% python3 -q
>>> import numpy as np
>>> import numpy.linalg as la
>>> np.set_printoptions(precision=1, suppress=True, linewidth=120, floatmode="fixed")
>>> def tidy(a):
...     return np.round(a, 1) + 0
... 
>>> m1 = np.loadtxt("case11.csv", delimiter=",")
>>> m1
array([[  0.0,  -3.0,  -1.0,   4.0,   6.0,  -6.0,  -2.0,   2.0],
       [ -3.0,  -6.0,  10.0,   3.0,   4.0,   0.0,   7.0,   2.0],
       [ -1.0,  10.0,   6.0,  -7.0,   9.0,   1.0,  -3.0,   1.0],
       [  4.0,   3.0,  -7.0,  18.0, -11.0,  -9.0,  -3.0,   3.0],
       [  6.0,   4.0,   9.0, -11.0,   4.0,  12.0,  -3.0,  10.0],
       [ -6.0,   0.0,   1.0,  -9.0,  12.0, -10.0,  -1.0,  -5.0],
       [ -2.0,   7.0,  -3.0,  -3.0,  -3.0,  -1.0,   2.0,   8.0],
       [  2.0,   2.0,   1.0,   3.0,  10.0,  -5.0,   8.0,   2.0]])
>>> r0 = np.array([-5, -4, 7])
>>> print(np.cross(m1[5, :3], m1[6, :3]))
[ -7.0 -20.0 -42.0]
>>> np.correlate(m1[5], m1[6], "full")
array([-48.0, -12.0,  14.0, -52.0,  95.0, -32.0, -58.0, -32.0,  19.0, -63.0, 150.0, -76.0,  28.0, -33.0,  10.0])
>>> vec = np.array([-2, -1, -2, -2, 2, -1, -1, -1])
>>> h = np.maximum(m1 @ vec, 0)
>>> np.maximum(m1 @ vec, 0) - np.maximum(-m1 @ vec, 0)
array([ 15.0, -15.0,  13.0, -46.0, -23.0,  68.0,  -6.0,   1.0])
>>> np.flatnonzero(h > 1e-9)
array([0, 2, 5, 7])
>>> vec = np.array([1, -3, 0, 1, -3, -3, -1, 0])
>>> np.sign((m1 @ vec).round(6))
array([ 1.0, -1.0, -1.0,  1.0, -1.0, -1.0, -1.0, -1.0])
>>> ev, vecs = la.eigh(m1)
>>> vec = np.array([1, 6, 3, 3, 4, 6, 5, 3])
>>> vec @ m1 @ vec
np.float64(1000.0)
>>> print(tidy(la.eigvalsh(m1[1:, 1:])))
[-22.3 -17.1  -6.0   3.3   8.7  15.6  33.6]
>>> F = np.load("sample16.npy")
>>> print(F)
[[ 0.0 -1.0  2.0  4.0]
 [-1.0  0.0  0.0  0.0]
 [ 2.0  0.0  0.0  0.0]
 [ 4.0  0.0  0.0  0.0]]
>>> (F - F.T) / 2
array([[0.0, 0.0, 0.0, 0.0],
       [0.0, 0.0, 0.0, 0.0],
       [0.0, 0.0, 0.0, 0.0],
       [0.0, 0.0, 0.0, 0.0]])
>>> tidy(np.abs(la.eigvals(F)).max())
np.float64(4.6)
>>> F @ F
array([[21.0,  0.0,  0.0,  0.0],
       [ 0.0,  1.0, -2.0, -4.0],
       [ 0.0, -2.0,  4.0,  8.0],
       [ 0.0, -4.0,  8.0, 16.0]])
>>> mat = np.load("dump.npy")
>>> mat
array([[4, 6, 2, 4, 2, 0, 1, 3, 2, 4],
       [0, 0, 4, 0, 0, 3, 3, 0, 0, 2],
       [2, 3, 3, 1, 0, 1, 2, 0, 1, 3],
       [0, 0, 5, 0, 0, 5, 4, 0, 0, 1],
       [2, 3, 3, 1, 0, 1, 2, 0, 1, 3],
       [0, 0, 4, 0, 0, 3, 3, 0, 0, 2],
       [6, 9, 1, 7, 4, 0, 0, 6, 3, 5],
       [2, 3, 3, 1, 0, 1, 2, 0, 1, 3],
       [2, 3, 3, 1, 0, 1, 2, 0, 1, 3],
       [0, 0, 5, 0, 0, 5, 4, 0, 0, 1],
       [6, 9, 1, 7, 4, 0, 0, 6, 3, 5],
       [4, 6, 2, 4, 2, 0, 1, 3, 2, 4],
       [0, 0, 5, 0, 0, 5, 4, 0, 0, 1],
       [2, 3, 3, 1, 0, 1, 2, 0, 1, 3],
       [2, 3, 3, 1, 0, 1, 2, 0, 1, 3],
       [4, 6, 2, 4, 2, 0, 1, 3, 2, 4],
       [0, 0, 4, 0, 0, 3, 3, 0, 0, 2],
       [2, 3, 3, 1, 0, 1, 2, 0, 1, 3],
       [2, 3, 3, 1, 0, 1, 2, 0, 1, 3],
       [0, 0, 4, 0, 0, 3, 3, 0, 0, 2],
       [2, 3, 3, 1, 0, 1, 2, 0, 1, 3],
       [6, 9, 1, 7, 4, 0, 0, 6, 3, 5],
       [4, 6, 2, 4, 2, 0, 1, 3, 2, 4],
       [4, 6, 2, 4, 2, 0, 1, 3, 2, 4]])
>>> other = mat / np.sqrt((mat ** 2).mean(axis=1, keepdims=True))
>>> tidy(other[7])
array([1.0, 1.5, 1.5, 0.5, 0.0, 0.5, 1.0, 0.0, 0.5, 1.5])
>>> cov = np.cov(mat, rowvar=False)
>>> np.argwhere(np.triu(np.abs(np.corrcoef(mat.T)) > 0.8, 1))
array([[0, 1],
       [0, 2],
       [0, 3],
       [0, 4],
       [0, 5],
       [0, 6],
       [0, 7],
       [0, 8],
       [0, 9],
       [1, 2],
       [1, 3],
       [1, 4],
       [1, 5],
       [1, 6],
       [1, 7],
       [1, 8],
       [1, 9],
       [2, 3],
       [2, 4],
       [2, 5],
       [2, 6],
       [2, 7],
       [2, 8],
       [2, 9],
       [3, 4],
       [3, 6],
       [3, 7],
       [3, 8],
       [3, 9],
       [4, 6],
       [4, 7],
       [4, 8],
       [4, 9],
       [5, 6],
       [5, 8],
       [5, 9],
       [6, 7],
       [6, 8],
       [6, 9],
       [7, 8],
       [7, 9],
       [8, 9]])
>>> tidy(np.polyfit(mat[:, 2], mat[:, 4], 1))
array([-1.0,  3.9])
>>> tidy(la.eigvalsh(cov)[::-1])
array([31.5,  2.1,  0.2,  0.0,  0.0,  0.0,  0.0,  0.0,  0.0,  0.0])
>>> np.median(mat, axis=0)
array([2.0, 3.0, 3.0, 1.0, 0.0, 1.0, 2.0, 0.0, 1.0, 3.0])
>>> tidy(mat.std(axis=0))
array([2.0, 3.0, 1.2, 2.3, 1.4, 1.7, 1.2, 2.1, 1.0, 1.2])
>>> tidy(np.corrcoef(mat[:, 2], mat[:, 4])[0, 1])
np.float64(-0.8)
>>> tidy(np.corrcoef(mat.T))
array([[ 1.0,  1.0, -1.0,  1.0,  0.9, -0.8, -1.0,  0.9,  1.0,  1.0],
       [ 1.0,  1.0, -1.0,  1.0,  0.9, -0.8, -1.0,  0.9,  1.0,  1.0],
       [-1.0, -1.0,  1.0, -0.9, -0.8,  0.9,  1.0, -0.8, -1.0, -1.0],
       [ 1.0,  1.0, -0.9,  1.0,  1.0, -0.7, -0.9,  1.0,  1.0,  0.9],
       [ 0.9,  0.9, -0.8,  1.0,  1.0, -0.6, -0.8,  1.0,  0.9,  0.8],
       [-0.8, -0.8,  0.9, -0.7, -0.6,  1.0,  0.9, -0.6, -0.8, -0.9],
       [-1.0, -1.0,  1.0, -0.9, -0.8,  0.9,  1.0, -0.8, -1.0, -1.0],
       [ 0.9,  0.9, -0.8,  1.0,  1.0, -0.6, -0.8,  1.0,  0.9,  0.8],
       [ 1.0,  1.0, -1.0,  1.0,  0.9, -0.8, -1.0,  0.9,  1.0,  1.0],
       [ 1.0,  1.0, -1.0,  0.9,  0.8, -0.9, -1.0,  0.8,  1.0,  1.0]])
>>> Ac = mat - mat.mean(axis=0)
>>> vecs = la.svd(Ac)[2][:5]
>>> other = Ac - Ac @ vecs.T @ vecs
>>> print(tidy(np.diag(vecs.T @ vecs)))
[0.9 0.7 0.4 0.4 0.2 1.0 0.4 0.6 0.1 0.3]
>>> print(tidy(np.cov(Ac @ vecs.T, rowvar=False)))
[[31.5  0.0  0.0  0.0  0.0]
 [ 0.0  2.1  0.0  0.0  0.0]
 [ 0.0  0.0  0.2  0.0  0.0]
 [ 0.0  0.0  0.0  0.0  0.0]
 [ 0.0  0.0  0.0  0.0  0.0]]
>>> print(tidy(other.std(axis=0)))
[0.0 0.0 0.0 0.0 0.0 0.0 0.0 0.0 0.0 0.0]
>>> r0 = np.array([8, -6])
>>> np.polyval(r0, mat[3])
array([-6, -6, 34, -6, -6, 34, 26, -6, -6,  2])
>>> np.correlate(mat[3], mat[19], "full")
array([ 0,  0, 10,  0,  0, 25, 23,  0, 15, 49, 12,  0, 23, 19,  0,  0,  4,  0,  0])
>>> left, sig, VT = la.svd(mat)
>>> np.argmax(sig[:-1] / (sig[1:] + 1e-6)) + 1
np.int64(5)
>>> other = left[:, :5] @ np.diag(sig[:5]) @ VT[:5]
>>> la.matrix_rank(mat, rtol=0.05)
np.int64(3)
>>> la.matrix_rank(other)
np.int64(5)
>>> E = np.loadtxt("block2.csv", delimiter=",")
>>> tidy(E)
array([[ 0.2, -0.1, -0.2,  0.0, -0.2, -0.2, -0.1,  0.0,  0.0],
       [-0.1,  0.1,  0.1,  0.0,  0.1,  0.1,  0.1,  0.0,  0.0],
       [-0.2,  0.1,  0.2,  0.0,  0.2,  0.2,  0.1,  0.0,  0.0],
       [ 0.0,  0.0,  0.0,  0.0,  0.0,  0.0,  0.0,  0.0,  0.0],
       [-0.2,  0.1,  0.2,  0.0,  0.2,  0.2,  0.1,  0.0,  0.0],
       [-0.2,  0.1,  0.2,  0.0,  0.2,  0.2,  0.1,  0.0,  0.0],
       [-0.1,  0.1,  0.1,  0.0,  0.1,  0.1,  0.1,  0.0,  0.0],
       [ 0.0,  0.0,  0.0,  0.0,  0.0,  0.0,  0.0,  0.0,  0.0],
       [ 0.0,  0.0,  0.0,  0.0,  0.0,  0.0,  0.0,  0.0,  0.0]])
>>> left, sig, VT = la.svd(F)
>>> tidy(sig)
array([4.6, 4.6, 0.0, 0.0])
>>> other = left[:, :2] @ np.diag(sig[:2]) @ VT[:2]
>>> tidy(la.norm(F - other) / la.norm(F))
np.float64(0.0)
>>> print(tidy(np.abs(F - other).max()))
0.0
>>> np.allclose(E[:-1].T @ la.lstsq(E[:-1].T, E[-1])[0], E[-1])
True
>>> print(np.unique(E.round(6), axis=0).shape)
(5, 9)
>>> np.abs(np.diag(la.qr(E)[1])) > 1e-9
array([ True, False, False, False, False, False, False, False, False])
>>> tidy(E @ la.pinv(E) @ E)
array([[ 0.2, -0.1, -0.2,  0.0, -0.2, -0.2, -0.1,  0.0,  0.0],
       [-0.1,  0.1,  0.1,  0.0,  0.1,  0.1,  0.1,  0.0,  0.0],
       [-0.2,  0.1,  0.2,  0.0,  0.2,  0.2,  0.1,  0.0,  0.0],
       [ 0.0,  0.0,  0.0,  0.0,  0.0,  0.0,  0.0,  0.0,  0.0],
       [-0.2,  0.1,  0.2,  0.0,  0.2,  0.2,  0.1,  0.0,  0.0],
       [-0.2,  0.1,  0.2,  0.0,  0.2,  0.2,  0.1,  0.0,  0.0],
       [-0.1,  0.1,  0.1,  0.0,  0.1,  0.1,  0.1,  0.0,  0.0],
       [ 0.0,  0.0,  0.0,  0.0,  0.0,  0.0,  0.0,  0.0,  0.0],
       [ 0.0,  0.0,  0.0,  0.0,  0.0,  0.0,  0.0,  0.0,  0.0]])
